$ python3 -q
>>> import numpy as np
>>> np.set_printoptions(suppress=True, linewidth=160)
>>> def rnd(a):
...     return np.round(a, 3) + 0
... 
>>> K = np.load("m.npy")
>>> print(rnd(K))
[[ 0.985 -3.643 -2.161  1.405]
 [-0.509 -2.187 -1.597  0.969]
 [ 0.667 -3.47  -1.003  1.934]
 [-2.001 -2.164 -3.431  0.408]
 [ 0.881 -3.441 -8.323 -1.801]
 [ 1.86  -1.219 -4.375 -1.738]
 [-0.685 -3.642 -2.37   1.718]
 [ 0.606 -4.359 -5.173  0.531]
 [ 2.353 -3.244 -3.542  0.074]
 [ 3.366 -1.686 -1.603 -0.378]]
>>> Z = K[[2, 5]].astype(float)
>>> for _ in range(7):
...     idx = np.linalg.norm(K[:, None] - Z, axis=-1).argmin(axis=1)
...     Z = np.array([K[idx == j].mean(axis=0) for j in range(2)])
... 
>>> print(idx)
[0 0 0 0 1 1 0 1 1 1]
>>> print(rnd(Z))
[[-0.309 -3.021 -2.112  1.287]
 [ 1.813 -2.79  -4.603 -0.662]]
>>> print(np.bincount(idx))
[5 5]
>>> print(rnd(Z[1] - Z[0]))
[ 2.122  0.231 -2.491 -1.949]
>>> C2 = np.cov(K, rowvar=False)
>>> print(rnd(C2))
[[ 2.44   0.294 -0.064 -0.862]
 [ 0.294  1.035  0.451 -0.624]
 [-0.064  0.451  4.794  2.075]
 [-0.862 -0.624  2.075  1.721]]
>>> print(np.argwhere(np.triu(np.abs(np.corrcoef(K.T)) > 0.8, 1)))
[]
>>> print(np.argsort(-K.std(axis=0).round(6), kind="stable"))
[2 0 3 1]
>>> print(rnd(np.corrcoef(K[:, 0], K[:, 3])[0, 1]))
-0.421
>>> print(rnd(np.linalg.eigvalsh(C2)[::-1]))
[5.9  2.84 1.25 0.  ]
>>> print(rnd(np.corrcoef(K.T)))
[[ 1.     0.185 -0.019 -0.421]
 [ 0.185  1.     0.202 -0.468]
 [-0.019  0.202  1.     0.722]
 [-0.421 -0.468  0.722  1.   ]]
>>> U, s, VT = np.linalg.svd(K)
>>> print(rnd(s))
[15.364  5.951  4.716  0.   ]
>>> print(np.argmax(s[:-1] / (s[1:] + 1e-6)) + 1)
3
>>> B = U[:, :3] @ np.diag(s[:3]) @ VT[:3]
>>> print(rnd(np.linalg.norm(K - B) / np.linalg.norm(K)))
0.0
>>> print(np.linalg.matrix_rank(B))
3
>>> print(rnd(B))
[[ 0.985 -3.643 -2.161  1.405]
 [-0.509 -2.187 -1.597  0.969]
 [ 0.667 -3.47  -1.003  1.934]
 [-2.001 -2.164 -3.431  0.408]
 [ 0.881 -3.441 -8.323 -1.801]
 [ 1.86  -1.219 -4.375 -1.738]
 [-0.685 -3.642 -2.37   1.718]
 [ 0.606 -4.359 -5.173  0.531]
 [ 2.353 -3.244 -3.542  0.074]
 [ 3.366 -1.686 -1.603 -0.378]]
>>> print(rnd(np.abs(K - B).max()))
0.0
>>> rank = np.linalg.matrix_rank(K)
>>> print(rank)
3
>>> ns = np.linalg.svd(K)[2][rank:].T
>>> print([int(np.linalg.matrix_rank(K[:, :j + 1])) for j in range(4)])
[1, 2, 3, 3]
>>> print(rnd(ns @ ns.T))
[[ 0.033  0.1   -0.067  0.133]
 [ 0.1    0.3   -0.2    0.4  ]
 [-0.067 -0.2    0.133 -0.267]
 [ 0.133  0.4   -0.267  0.533]]
>>> print([int(np.linalg.matrix_rank(K[:i])) for i in range(1, len(K) + 1)])
[1, 2, 3, 3, 3, 3, 3, 3, 3, 3]
>>> print([int(np.linalg.matrix_rank(np.delete(K, i, axis=0))) for i in range(10)])
[3, 3, 3, 3, 3, 3, 3, 3, 3, 3]
>>> Xs = K - K.mean(axis=0)
>>> V = np.linalg.svd(Xs)[2][:3]
>>> B = Xs - Xs @ V.T @ V
>>> print(rnd(np.diag(V.T @ V)))
[0.967 0.7   0.867 0.467]
>>> print(rnd((Xs @ V.T).std(axis=0)))
[2.304 1.599 1.061]
>>> M = np.loadtxt("x.csv", delimiter=",")
>>> print(M)
[[-1.5   -0.9   -0.3    0.2   -0.1   -1.2    0.7    0.3   -2.3   -0.5   -0.5   -1.4    0.1   -0.5  ]
 [ 3.028  0.    -1.7   -0.2    0.3   -1.2   -1.1   -1.8    0.7    1.     1.     0.8   -1.9   -1.7  ]
 [ 1.765 -1.4    0.2    0.6   -0.5   -0.7   -0.6   -0.3    0.1    0.6   -0.8   -0.4    0.1    1.4  ]
 [ 1.223  0.4    0.     0.    -0.2   -1.2   -1.1    0.1   -0.2    0.4    1.6    0.     1.6    0.1  ]
 [-4.826 -1.6   -2.3   -1.2    0.3   -0.5   -2.1    1.7   -0.2   -1.6    0.7    0.1   -0.4   -0.9  ]
 [ 0.308 -0.3   -1.3   -1.3   -1.5    0.6   -0.8   -0.6   -0.3    0.1   -1.3    0.9    1.6    1.1  ]
 [ 1.754 -2.     0.1    1.4    0.7    0.8    0.9    0.2    0.     0.6   -0.7   -2.5    2.6    1.   ]
 [-5.716 -0.7   -0.5   -1.8    1.2    0.7   -0.4    1.    -0.1   -1.9    0.4   -0.5    1.1   -1.   ]
 [ 2.075  0.4   -2.2   -0.9    0.    -1.3    1.1    0.4    0.3    0.7   -1.1   -1.    -1.4   -1.5  ]
 [ 3.026  1.1    1.5    0.8   -0.1    0.8    0.6    1.6    0.2    1.    -1.8   -2.2   -0.4   -0.1  ]
 [-2.388 -2.1   -1.5   -1.6    0.2   -2.1    0.7    1.9    1.1   -0.8   -0.5   -0.6    0.8    1.1  ]
 [-2.393 -0.2    1.2   -0.4   -0.5   -1.6    0.2   -1.3    0.    -0.8   -1.     3.1    1.1    1.8  ]
 [-2.7   -0.1   -0.1    0.8   -1.2   -0.6   -0.5    0.1   -1.    -0.9    0.1    1.1   -0.2    0.6  ]
 [-3.605 -0.4   -2.     1.6   -0.6    0.2    1.8    0.7   -0.6   -1.2    0.7   -1.7    0.5   -0.3  ]
 [-1.204 -1.4    0.4   -0.3    0.5   -0.7   -0.2    1.8    1.5   -0.4    1.6    2.    -1.    -0.3  ]
 [-0.311 -0.3   -0.6   -0.9   -1.8    1.9    0.2    0.2   -0.3   -0.1   -0.6    0.6    0.1    0.5  ]
 [ 3.282  0.3    2.2    0.2    0.4    0.2    3.2    1.8    1.4    1.1   -1.3    1.5    0.7   -0.5  ]
 [-0.28  -1.8    0.8    0.8    0.    -0.7    0.1   -0.8   -0.1   -0.1   -1.     0.     0.4    1.2  ]
 [ 1.477 -1.8   -0.2    0.2    0.7    0.5    0.8   -2.    -0.7    0.5   -0.4   -0.6    1.4   -0.5  ]
 [ 2.69   0.8   -1.    -1.2   -0.2    0.5    1.6   -0.2   -0.5    0.9    0.6    1.     1.8   -0.1  ]
 [ 3.909  1.3    0.     1.4    0.7    1.7   -0.5   -0.7    1.     1.3   -1.3   -1.     0.1    1.5  ]
 [-3.034  0.2   -0.9   -1.8    0.3    0.6   -0.3   -0.2   -0.2   -1.     0.1   -1.8    2.1   -0.5  ]
 [-0.006 -2.3    1.9   -0.3   -0.7   -1.5    0.     1.4    0.3    0.     0.7   -1.2    0.9    0.9  ]
 [-0.632 -2.    -0.1   -0.9    0.9   -0.9   -1.2    0.3   -0.4   -0.2    0.1   -1.1    0.3    0.8  ]
 [-0.631  0.1    1.9   -0.8   -0.6   -1.3   -0.3    0.6   -0.8   -0.2    0.6   -0.7    0.    -0.7  ]
 [-5.426  1.5    0.5   -1.2    0.3   -0.3   -0.1   -1.9   -1.2   -1.8   -0.1    1.5   -0.7    1.8  ]
 [ 2.682  0.6    0.6    0.1   -1.7    0.1    2.5    0.8    0.3    0.9   -0.2   -0.2    0.6    0.4  ]]
>>> B = np.array([[-2, 0],
...     [-2, 0],
...     [1, -2],
...     [-2, 0],
...     [1, 2],
...     [0, 1],
...     [1, 2],
...     [0, 0],
...     [0, -2],
...     [-2, 0],
...     [-1, 0],
...     [-2, 1],
...     [1, 2],
...     [2, 1]])
>>> print(rnd(np.einsum("ij->j", M)))
[ -7.433 -12.6    -3.4    -6.7    -3.2    -7.2     5.2     5.1    -2.     -2.4    -4.4    -4.3    11.9     5.6  ]
>>> print(np.vstack([M, B.T]).shape)
(29, 14)
>>> U, s, VT = np.linalg.svd(M)
>>> print(np.argmax(s[:-1] / (s[1:] + 1e-6)) + 1)
13
>>> B = U[:, :13] @ np.diag(s[:13]) @ VT[:13]
>>> print(rnd(np.abs(M - B).max()))
0.011
>>> print(rnd(np.linalg.norm(M - B) / np.linalg.norm(M)))
0.001
>>> P = M @ np.linalg.solve(M.T @ M, M.T)
>>> print(rnd(np.trace(P)))
14.0
>>> print(np.allclose(P @ P, P))
True
>>> B = np.c_[M[:, :11] @ np.array([[5, 3, -2, 1, -2, 4, 5, -2, 3, 1, -1],
...     [0, -5, 4, 5, 0, 1, 5, 4, 2, 0, 0],
...     [-5, 3, 4, 5, 0, 5, -4, -3, -3, -1, -4],
...     [-2, 0, 0, 2, 3, -1, -4, 0, -5, -5, -5],
...     [5, -1, -4, 3, 0, -4, -3, -4, -2, -5, -3],
...     [-2, 4, 4, -5, -1, -3, 0, 5, 0, -1, 1],
...     [0, 2, -1, 2, 1, 1, 4, -3, 5, 4, -4],
...     [3, -4, 5, -1, -3, -1, -2, -1, -3, 1, 0],
...     [5, 3, -5, 1, 0, 3, -3, 0, 4, 4, -1],
...     [2, 3, 3, 4, 0, -5, 0, -1, 1, -2, 5],
...     [0, 2, -1, -4, -5, 2, -2, -1, -4, 0, -1]]), np.array([4, 1, 4, 5, 4, 2, 2, 4, 5, 3, 3, 3, 3, 0, 1, 0, 5, 3, 0, 5, 5, 5, 0, 0, 1, 3, 5])]
>>> print(rnd(B))
[[-16.1   -14.8     5.1    -2.6     7.1    -9.6    -1.2    -6.7   -11.3    -5.6    -1.7     4.   ]
 [ 28.04   10.984 -28.256   1.328  -6.156   6.012  16.94   -5.056  14.284   0.028  10.372   1.   ]
 [  6.325  11.095  -7.93    3.765   3.27    5.56   -0.375  -8.93    1.995  -1.735   1.335   4.   ]
 [  7.615  -1.731  -2.646   1.323 -10.646   9.092   1.515  -4.846  -7.731  -2.477   3.177   5.   ]
 [ -6.83  -30.678  -3.048 -38.626  -4.148 -25.904 -31.63   11.952 -26.178  -1.826  18.526   4.   ]
 [ -1.16    0.024   2.284 -13.492   2.384  -4.268  16.44   15.284  15.624   9.808  21.792   2.   ]
 [  9.17   19.462  -8.108  -0.046   3.692  -4.784  -4.73  -13.408  -0.138  -7.046 -10.354   2.   ]
 [-19.18  -23.548   4.432 -26.316  -0.068 -22.564 -30.58   10.532 -19.348  -0.116   5.616   4.   ]
 [ 29.875  -6.175 -13.95    7.075  -0.15   -1.6    29.675  -5.75   28.725  14.675   9.825   5.   ]
 [ 11.73    6.178  19.148  24.326   0.348   8.904  13.93   -4.352  10.178   0.026  -7.726   3.   ]
 [ 13.56  -16.064 -17.424 -13.088  -0.424  -6.952 -13.94  -13.124   4.136  18.912   6.288   3.   ]
 [-21.965  -7.279  -3.714  10.807  14.286   6.928  -9.265  -3.114  -0.079   3.607  -4.307   3.   ]
 [-25.9   -16.     10.2    -8.8     7.1    -4.5   -12.6     9.3   -17.7    -4.1     0.5     3.   ]
 [-17.925 -16.615   1.21  -20.505   8.01  -17.92  -10.425   9.41  -11.915   1.095  -7.695   0.   ]
 [  8.58    0.188  -7.492 -10.504 -11.392   3.884 -27.02  -12.292 -14.312   5.896  -5.396   1.   ]
 [-10.655   5.367  14.422 -19.611  -1.378  -3.744  10.845  17.822   9.867  11.889  14.111   0.   ]
 [ 21.21   19.446   6.036  31.982  -1.864  19.528  14.71  -23.764  24.546  15.882 -21.482   5.   ]
 [ -8.7     8.56   -9.14    4.32   11.16    1.48  -12.5   -10.94   -4.44   -4.98   -7.42    3.   ]
 [  1.985  22.331 -17.154  -2.023   5.946  -3.992   6.385 -10.354   8.331  -5.923  -2.877   0.   ]
 [ 17.55    9.67   -1.38    0.29  -10.28    4.06   33.95   -1.98   24.17   12.59    6.41    5.   ]
 [ 22.345  17.427  -1.418  17.909   2.782   1.736  17.345   5.282  16.027  -9.591  -2.509   5.   ]
 [-10.37  -13.902   1.668 -17.234  -0.132 -13.136  -4.67   13.368  -0.702   4.566  11.634   5.   ]
 [ -3.73    8.582   0.012  -1.106  -7.088  15.676 -20.93  -21.688 -13.218   7.194  -6.494   0.   ]
 [  3.94   -1.896 -10.336 -10.032  -3.136  -6.528 -16.26  -11.136 -11.996  -5.332   6.032   0.   ]
 [-14.055  -6.093  12.562   7.269  -4.938  13.076  -6.455  -8.238 -11.293   2.369  -2.069   1.   ]
 [-40.43  -25.578   7.752  -1.726  13.652  -9.804 -10.53   16.752 -10.378  -4.626   0.926   3.   ]
 [  7.21   13.946   9.536  12.182  -4.064  18.428  26.61   -6.464  23.346  20.182  -5.982   5.   ]]
>>> print(rnd(np.linalg.lstsq(M, B[:, 0])[0]))
[ 5.  0. -5. -2.  5. -2.  0.  3.  5.  2.  0.  0.  0.  0.]
>>> print(rnd(np.linalg.norm(np.linalg.qr(M)[0].T @ B, axis=0) ** 2 / ((B ** 2).sum(axis=0) + 1e-12)))
[1.    1.    1.    1.    1.    1.    1.    1.    1.    1.    1.    0.519]
